$ ipython --no-banner

In [1]: import numpy as np

In [2]: np.set_printoptions(suppress=True, linewidth=140)

In [3]: J = np.array([[14, 11, 15, 6], [11, 26, 15, 12], [15, 15, 18, 6], [6, 12, 6, 8]])

In [4]: J
Out[4]: 
array([[14, 11, 15,  6],
       [11, 26, 15, 12],
       [15, 15, 18,  6],
       [ 6, 12,  6,  8]])

In [5]: w, V = np.linalg.eigh(J)

In [6]: x = np.array([1, 2, 3, 3])

In [7]: np.round(V * np.abs(w) @ V.T, 2)
Out[7]: 
array([[14., 11., 15.,  6.],
       [11., 26., 15., 12.],
       [15., 15., 18.,  6.],
       [ 6., 12.,  6.,  8.]])

In [8]: np.round(V * np.maximum(w, 0) @ V.T, 2)
Out[8]: 
array([[14., 11., 15.,  6.],
       [11., 26., 15., 12.],
       [15., 15., 18.,  6.],
       [ 6., 12.,  6.,  8.]])

In [9]: np.abs(J).sum(axis=1).max(), round(float(np.abs(w).max()), 2)
Out[9]: (np.int64(64), 51.95)

In [10]: w, V = np.linalg.eigh(J)

In [11]: np.round(V.T @ V, 2) + 0
Out[11]: 
array([[1., 0., 0., 0.],
       [0., 1., 0., 0.],
       [0., 0., 1., 0.],
       [0., 0., 0., 1.]])

In [12]: np.round(np.linalg.eigvalsh(J + 5 * np.eye(4)), 2)
Out[12]: array([ 5.  ,  7.76, 16.28, 56.95])

In [13]: np.round(V @ np.diag(w) @ V.T, 2)
Out[13]: 
array([[14., 11., 15.,  6.],
       [11., 26., 15., 12.],
       [15., 15., 18.,  6.],
       [ 6., 12.,  6.,  8.]])

In [14]: np.round(np.abs(V[:, -1]), 2)
Out[14]: array([0.45, 0.64, 0.54, 0.31])

In [15]: np.round(w.sum(), 2), np.trace(J)
Out[15]: (np.float64(66.0), np.int64(66))

In [16]: np.unique(w.round(6) + 0, return_counts=True)[1]
Out[16]: array([1, 1, 1, 1])

In [17]: np.abs(V[:, -1]).round(6).argmax()
Out[17]: np.int64(1)

In [18]: (w > 1e-8).sum(), (w < -1e-8).sum()
Out[18]: (np.int64(3), np.int64(0))

In [19]: np.round(np.linalg.eigvalsh(J @ J), 2) + 0
Out[19]: array([   0.  ,    7.64,  127.34, 2699.02])

In [20]: E = np.load("test11.npy")

In [21]: E
Out[21]: 
array([[4., 3., 3., 3., 0., 0.],
       [3., 4., 3., 3., 0., 0.],
       [3., 3., 4., 3., 0., 0.],
       [3., 3., 3., 4., 0., 0.],
       [0., 0., 0., 0., 4., 0.],
       [0., 0., 0., 0., 0., 4.]])

In [22]: rng = np.random.default_rng(399)

In [23]: lab = rng.permutation(6)

In [24]: lab
Out[24]: array([2, 4, 5, 0, 3, 1])

In [25]: out = E[lab][:, lab]

In [26]: out
Out[26]: 
array([[4., 0., 0., 3., 3., 3.],
       [0., 4., 0., 0., 0., 0.],
       [0., 0., 4., 0., 0., 0.],
       [3., 0., 0., 4., 3., 3.],
       [3., 0., 0., 3., 4., 3.],
       [3., 0., 0., 3., 3., 4.]])

In [27]: np.trace(out)
Out[27]: np.float64(24.0)
